$ ipython --no-banner

In [1]: import numpy as np

In [2]: from numpy import linalg as LA

In [3]: np.set_printoptions(precision=4, suppress=True, linewidth=120)

In [4]: K = np.load("x.npy")

In [5]: K
Out[5]: 
array([[0, 0, 0],
       [0, 1, 2],
       [0, 0, 0]])

In [6]: rank = LA.matrix_rank(K)

In [7]: rank
Out[7]: np.int64(1)

In [8]: N = LA.svd(K)[2][rank:].T

In [9]: LA.matrix_rank(K.T @ K), LA.matrix_rank(K @ K.T)
Out[9]: (np.int64(1), np.int64(1))

In [10]: print(np.allclose(K @ N, 0))
True

In [11]: [int(LA.matrix_rank(K[:i])) for i in range(1, len(K) + 1)]
Out[11]: [0, 1, 1]

In [12]: K @ LA.pinv(K) @ K
Out[12]: 
array([[0., 0., 0.],
       [0., 1., 2.],
       [0., 0., 0.]])

In [13]: LA.lstsq(K[:-1].T, K[-1])[2]
Out[13]: np.int32(1)

In [14]: np.round(np.trace(LA.pinv(K) @ K), 4)
Out[14]: np.float64(1.0)

In [15]: np.allclose(K[:-1].T @ LA.lstsq(K[:-1].T, K[-1])[0], K[-1])
Out[15]: True

In [16]: np.abs(np.diag(LA.qr(K)[1])) > 1e-9
Out[16]: array([False,  True, False])

In [17]: LA.matrix_power(K - np.diag(np.diag(K)), 3)
Out[17]: 
array([[0, 0, 0],
       [0, 0, 0],
       [0, 0, 0]])

In [18]: np.sort(LA.eigvals(K))
Out[18]: array([0., 0., 1.])

In [19]: A2 = np.array([[1, 2, 0], [1, 1, 1], [0, 2, 0]])

In [20]: A2.T @ K.T
Out[20]: 
array([[0, 1, 0],
       [0, 5, 0],
       [0, 1, 0]])

In [21]: np.einsum("ij,ij->i", K, K)
Out[21]: array([0, 5, 0])

In [22]: print(np.einsum("ik,kj->ji", K, A2))
[[0 1 0]
 [0 5 0]
 [0 1 0]]

In [23]: np.einsum("ik,kj->ij", K, A2)
Out[23]: 
array([[0, 0, 0],
       [1, 5, 1],
       [0, 0, 0]])

In [24]: arr = np.load("mat.npy")

In [25]: arr
Out[25]: 
array([[0., 1., 1.],
       [1., 0., 1.],
       [1., 1., 0.]])

In [26]: A2 = LA.inv(arr)

In [27]: np.round(LA.det(arr) * LA.det(A2), 4)
Out[27]: np.float64(1.0)

In [28]: print(np.round(LA.slogdet(arr)[0], 4))
1.0

In [29]: LA.inv(A2)
Out[29]: 
array([[-0.,  1.,  1.],
       [ 1.,  0.,  1.],
       [ 1.,  1.,  0.]])

In [30]: r0 = np.array([2, 3, 1])

In [31]: A2 = arr + np.outer(r0, np.eye(3)[0])

In [32]: A2
Out[32]: 
array([[2., 1., 1.],
       [4., 0., 1.],
       [2., 1., 0.]])

In [33]: LA.matrix_rank(A2 - arr)
Out[33]: np.int64(1)

In [34]: evals, V = LA.eigh(arr)

In [35]: x0 = np.array([0, 2, 1])

In [36]: x0 @ arr @ x0
Out[36]: np.float64(4.0)

In [37]: x0 @ arr @ x0 / (x0 @ x0), round(float(evals[0]), 4), round(evals[-1], 4)
Out[37]: (np.float64(0.8), -1.0, np.float64(2.0))

In [38]: V * np.maximum(evals, 0) @ V.T
Out[38]: 
array([[0.6667, 0.6667, 0.6667],
       [0.6667, 0.6667, 0.6667],
       [0.6667, 0.6667, 0.6667]])

In [39]: x0 = np.array([-3, 0, -2])

In [40]: a = np.maximum(arr @ x0, 0)

In [41]: arr * (a > 1e-9)[:, None]
Out[41]: 
array([[0., 0., 0.],
       [0., 0., 0.],
       [0., 0., 0.]])

In [42]: np.flatnonzero(a > 1e-9)
Out[42]: array([], dtype=int64)

In [43]: np.tanh(arr @ x0)
Out[43]: array([-0.964 , -0.9999, -0.9951])

In [44]: np.maximum(arr @ x0, 0) - np.maximum(-arr @ x0, 0)
Out[44]: array([-2., -5., -3.])

In [45]: evals, V = LA.eig(arr)

In [46]: print(np.sort(LA.eigvals(arr.T)))
[-1. -1.  2.]

In [47]: np.round(np.prod(evals), 4)
Out[47]: np.float64(2.0)

In [48]: print(np.sort(LA.eigvals(LA.inv(arr))))
[-1.  -1.   0.5]

In [49]: rng = np.random.default_rng(477667)

In [50]: m1 = np.triu(rng.random((4, 4)) < 0.6, 1).astype(int)

In [51]: m1 = m1 + m1.T

In [52]: print(m1)
[[0 0 0 0]
 [0 0 1 1]
 [0 1 0 1]
 [0 1 1 0]]

In [53]: left, sv, VT = LA.svd(m1)

In [54]: V = VT[:(sv > 1e-8).sum()]

In [55]: x0 = m1[1] + 2 * m1[3] + rng.integers(2) * np.eye(4)[2]

In [56]: print(x0)
[0. 2. 4. 1.]

In [57]: LA.matrix_rank(np.vstack([m1, x0]))
Out[57]: np.int64(3)

In [58]: round(float(LA.norm(x0 - V.T @ V @ x0)), 4)
Out[58]: 0.0

In [59]: np.diag(V.T @ V)
Out[59]: array([0., 1., 1., 1.])

In [60]: LA.cond(m1) > 100
Out[60]: np.True_

In [61]: print(LA.matrix_rank(m1, rtol=0.1))
3

In [62]: A2 = np.array([[0, -4, -4], [5, 2, -1]])

In [63]: C = np.kron(A2, m1)

In [64]: C.shape
Out[64]: (8, 12)

In [65]: LA.matrix_rank(C)
Out[65]: np.int64(6)

In [66]: evals, V = LA.eigh(m1)

In [67]: x0 = np.array([2, 3, 5, 5])

In [68]: V * np.maximum(evals, 0) @ V.T
Out[68]: 
array([[0.    , 0.    , 0.    , 0.    ],
       [0.    , 0.6667, 0.6667, 0.6667],
       [0.    , 0.6667, 0.6667, 0.6667],
       [0.    , 0.6667, 0.6667, 0.6667]])

In [69]: round(float(x0 @ m1 @ x0 / (x0 @ x0)), 4), round(evals[0], 4), round(evals[-1], 4)
Out[69]: (1.746, np.float64(-1.0), np.float64(2.0))

In [70]: np.abs(m1).sum(axis=1).max(), np.round(np.abs(evals).max(), 4)
Out[70]: (np.int64(2), np.float64(2.0))

In [71]: r0 = np.array([2, -2, 1])

In [72]: v = np.array([1, 8, 2, 9])

In [73]: mat = np.outer(r0, v)

In [74]: mat
Out[74]: 
array([[  2,  16,   4,  18],
       [ -2, -16,  -4, -18],
       [  1,   8,   2,   9]])

In [75]: left, sv, VT = LA.svd(mat)

In [76]: V = VT[:(sv > 1e-8).sum()]

In [77]: x0 = mat[1] + 5 * mat[0] + rng.integers(2) * np.eye(4)[1]

In [78]: print(x0)
[ 8. 65. 16. 72.]

In [79]: np.diag(V.T @ V)
Out[79]: array([0.0067, 0.4267, 0.0267, 0.54  ])

In [80]: print(np.round(LA.norm(x0 - V.T @ V @ x0), 4))
0.7572

In [81]: np.allclose(V.T @ V @ x0, x0)
Out[81]: False

In [82]: LA.matrix_rank(np.vstack([mat, x0]))
Out[82]: np.int64(2)

In [83]: C2 = mat.T @ mat

In [84]: print(C2)
[[  9  72  18  81]
 [ 72 576 144 648]
 [ 18 144  36 162]
 [ 81 648 162 729]]

In [85]: np.round(LA.svd(mat, compute_uv=False) ** 2, 4) + 0
Out[85]: array([1350.,    0.,    0.])

In [86]: (mat @ mat.T).shape
Out[86]: (3, 3)

In [87]: np.diag(C2)
Out[87]: array([  9, 576,  36, 729])

In [88]: X = np.load("case6.npy")

In [89]: X
Out[89]: 
array([[ -4,  -6,  -2,  -4],
       [  2,   3,   1,   2],
       [  2,   3,   1,   2],
       [ -8, -12,  -4,  -8]])

In [90]: left, sv, VT = LA.svd(X)

In [91]: sv.round(4) + 0
Out[91]: array([19.8997,  0.    ,  0.    ,  0.    ])

In [92]: A2 = left[:, :1] @ np.diag(sv[:1]) @ VT[:1]

In [93]: round(float(LA.norm(X - A2) / LA.norm(X)), 4)
Out[93]: 0.0

In [94]: print(A2)
[[ -4.  -6.  -2.  -4.]
 [  2.   3.   1.   2.]
 [  2.   3.   1.   2.]
 [ -8. -12.  -4.  -8.]]

In [95]: LA.matrix_rank(A2)
Out[95]: np.int64(1)

In [96]: round(float(np.abs(LA.eigvals(X)).max()), 4)
Out[96]: 8.0

In [97]: np.trace(X)
Out[97]: np.int64(-8)

In [98]: np.allclose(X @ X.T, X.T @ X)
Out[98]: False

In [99]: (X + X.T) / 2
Out[99]: 
array([[-4., -2.,  0., -6.],
       [-2.,  3.,  2., -5.],
       [ 0.,  2.,  1., -1.],
       [-6., -5., -1., -8.]])

In [100]: (X - X.T) / 2
Out[100]: 
array([[ 0., -4., -2.,  2.],
       [ 4.,  0., -1.,  7.],
       [ 2.,  1.,  0.,  3.],
       [-2., -7., -3.,  0.]])

In [101]: print(LA.matrix_power(X, 2))
[[ 32  48  16  32]
 [-16 -24  -8 -16]
 [-16 -24  -8 -16]
 [ 64  96  32  64]]

In [102]: A2 = np.array([[0, 2, 2], [1, 1, 1]])

In [103]: C = np.kron(A2, X)

In [104]: C
Out[104]: 
array([[  0,   0,   0,   0,  -8, -12,  -4,  -8,  -8, -12,  -4,  -8],
       [  0,   0,   0,   0,   4,   6,   2,   4,   4,   6,   2,   4],
       [  0,   0,   0,   0,   4,   6,   2,   4,   4,   6,   2,   4],
       [  0,   0,   0,   0, -16, -24,  -8, -16, -16, -24,  -8, -16],
       [ -4,  -6,  -2,  -4,  -4,  -6,  -2,  -4,  -4,  -6,  -2,  -4],
       [  2,   3,   1,   2,   2,   3,   1,   2,   2,   3,   1,   2],
       [  2,   3,   1,   2,   2,   3,   1,   2,   2,   3,   1,   2],
       [ -8, -12,  -4,  -8,  -8, -12,  -4,  -8,  -8, -12,  -4,  -8]])

In [105]: C.shape
Out[105]: (8, 12)

In [106]: left, sv, VT = LA.svd(X, full_matrices=False)

In [107]: left.shape, sv.shape, VT.shape
Out[107]: ((4, 4), (4,), (4, 4))

In [108]: np.allclose(left * sv @ VT, X)
Out[108]: True

In [109]: round(np.sqrt((sv ** 2).sum()), 4), np.round(LA.norm(X), 4)
Out[109]: (np.float64(19.8997), np.float64(19.8997))

In [110]: print(np.round(left.T @ X @ VT.T, 4) + 0)
[[19.8997  0.      0.      0.    ]
 [ 0.      0.      0.      0.    ]
 [ 0.      0.      0.      0.    ]
 [ 0.      0.      0.      0.    ]]

In [111]: np.round(VT @ VT.T, 4) + 0
Out[111]: 
array([[1., 0., 0., 0.],
       [0., 1., 0., 0.],
       [0., 0., 1., 0.],
       [0., 0., 0., 1.]])

In [112]: feats = np.load("run12.npy")

In [113]: feats
Out[113]: 
array([[ 5,  6],
       [ 7,  8],
       [ 9, 10]])

In [114]: A2 = feats / LA.norm(feats, axis=1, keepdims=True)

In [115]: C2 = A2 @ A2.T

In [116]: np.argwhere(np.triu(np.abs(C2) > 0.95, 1))
Out[116]: 
array([[0, 1],
       [0, 2],
       [1, 2]])

In [117]: (np.abs(C2) > 0.9).astype(int)
Out[117]: 
array([[1, 1, 1],
       [1, 1, 1],
       [1, 1, 1]])

In [118]: LA.norm(A2, axis=1)
Out[118]: array([1., 1., 1.])

In [119]: w1 = np.array([[1, 0, 2, 2], [0, 2, 2, 0]])

In [120]: beta = np.array([1, -2, 1, 3])

In [121]: act = np.maximum(feats @ w1 + beta, 0)

In [122]: (act > 0).astype(int)
Out[122]: 
array([[1, 1, 1, 1],
       [1, 1, 1, 1],
       [1, 1, 1, 1]])

In [123]: LA.matrix_rank(act)
Out[123]: np.int64(2)

In [124]: C = np.array([[-4, -5], [1, 0], [-1, -5], [1, -5]])

In [125]: w1 @ C
Out[125]: 
array([[ -4, -25],
       [  0, -10]])

In [126]: act @ C
Out[126]: 
array([[ -24, -210],
       [ -32, -280],
       [ -40, -350]])

In [127]: C2 = feats.T @ feats

In [128]: print(LA.svd(feats, compute_uv=False) ** 2)
[354.9324   0.0676]

In [129]: (feats @ feats.T).shape
Out[129]: (3, 3)

In [130]: print(LA.matrix_rank(C2))
2

In [131]: left, sv, VT = LA.svd(feats)

In [132]: sv
Out[132]: array([18.8396,  0.26  ])

In [133]: A2 = left[:, :1] @ np.diag(sv[:1]) @ VT[:1]

In [134]: round(LA.norm(feats - A2, 2), 4), round(float(sv[1]), 4)
Out[134]: (np.float64(0.26), 0.26)

In [135]: LA.matrix_rank(feats, rtol=0.05)
Out[135]: np.int64(1)

In [136]: round(np.abs(feats - A2).max(), 4)
Out[136]: np.float64(0.1588)

In [137]: A2
Out[137]: 
array([[ 5.1588,  5.8602],
       [ 7.0239,  7.979 ],
       [ 8.889 , 10.0977]])

In [138]: E = np.loadtxt("a.csv", delimiter=",")

In [139]: E
Out[139]: 
array([[ 0.,  0., -5.],
       [ 0.,  0.,  4.],
       [-5.,  4.,  0.]])

In [140]: def softmax(z):
     ...:     e = np.exp(z - z.max(axis=-1, keepdims=True))
     ...:     return e / e.sum(axis=-1, keepdims=True)
     ...: 

In [141]: softmax(10 * K[2])
Out[141]: array([0.3333, 0.3333, 0.3333])

In [142]: softmax(K[2])
Out[142]: array([0.3333, 0.3333, 0.3333])

In [143]: S = K @ K.T / np.sqrt(3)

In [144]: softmax(S)
Out[144]: 
array([[0.3333, 0.3333, 0.3333],
       [0.0502, 0.8997, 0.0502],
       [0.3333, 0.3333, 0.3333]])

In [145]: x0 = np.array([5, 6, 3])

In [146]: a = np.maximum(E @ x0, 0)

In [147]: np.maximum(E @ x0, 0) - np.maximum(-E @ x0, 0)
Out[147]: array([-15.,  12.,  -1.])

In [148]: np.flatnonzero(a > 1e-9)
Out[148]: array([1])

In [149]: rank = LA.matrix_rank(m1)

In [150]: rank
Out[150]: np.int64(3)

In [151]: N = LA.svd(m1)[2][rank:].T

In [152]: np.allclose(m1 @ N, 0)
Out[152]: True

In [153]: [int(LA.matrix_rank(m1[:, :j + 1])) for j in range(4)]
Out[153]: [0, 1, 2, 3]

In [154]: print(m1 @ N)
[[0.]
 [0.]
 [0.]
 [0.]]

In [155]: [int(LA.matrix_rank(np.delete(m1, i, axis=0))) for i in range(4)]
Out[155]: [3, 2, 2, 2]

In [156]: [int(LA.matrix_rank(m1[:i])) for i in range(1, len(m1) + 1)]
Out[156]: [0, 1, 2, 3]

In [157]: print(N[:, 0] / N[np.abs(N[:, 0]).round(6).argmax(), 0])
[1. 0. 0. 0.]

In [158]: data = np.loadtxt("sample15.csv", delimiter=",")

In [159]: data
Out[159]: 
array([[4., 3., 2.],
       [4., 3., 2.],
       [4., 3., 2.],
       [4., 3., 2.],
       [4., 3., 2.],
       [4., 3., 2.],
       [4., 3., 2.],
       [4., 3., 2.],
       [4., 3., 2.],
       [4., 3., 2.],
       [4., 3., 2.],
       [4., 3., 2.],
       [4., 3., 2.],
       [4., 3., 2.],
       [4., 3., 2.],
       [4., 3., 2.],
       [4., 3., 2.],
       [4., 3., 2.],
       [4., 3., 2.],
       [4., 3., 2.],
       [4., 3., 2.],
       [4., 3., 2.],
       [4., 3., 2.],
       [4., 3., 2.],
       [4., 3., 2.],
       [4., 3., 2.]])

In [160]: rank = LA.matrix_rank(data)

In [161]: rank
Out[161]: np.int64(1)

In [162]: N = LA.svd(data)[2][rank:].T

In [163]: print([int(LA.matrix_rank(data[:i])) for i in range(1, len(data) + 1)])
[1, 1, 1, 1, 1, 1, 1, 1, 1, 1, 1, 1, 1, 1, 1, 1, 1, 1, 1, 1, 1, 1, 1, 1, 1, 1]

In [164]: N.shape
Out[164]: (3, 2)

In [165]: [int(LA.matrix_rank(np.delete(data, i, axis=0))) for i in range(26)]
Out[165]: [1, 1, 1, 1, 1, 1, 1, 1, 1, 1, 1, 1, 1, 1, 1, 1, 1, 1, 1, 1, 1, 1, 1, 1, 1, 1]
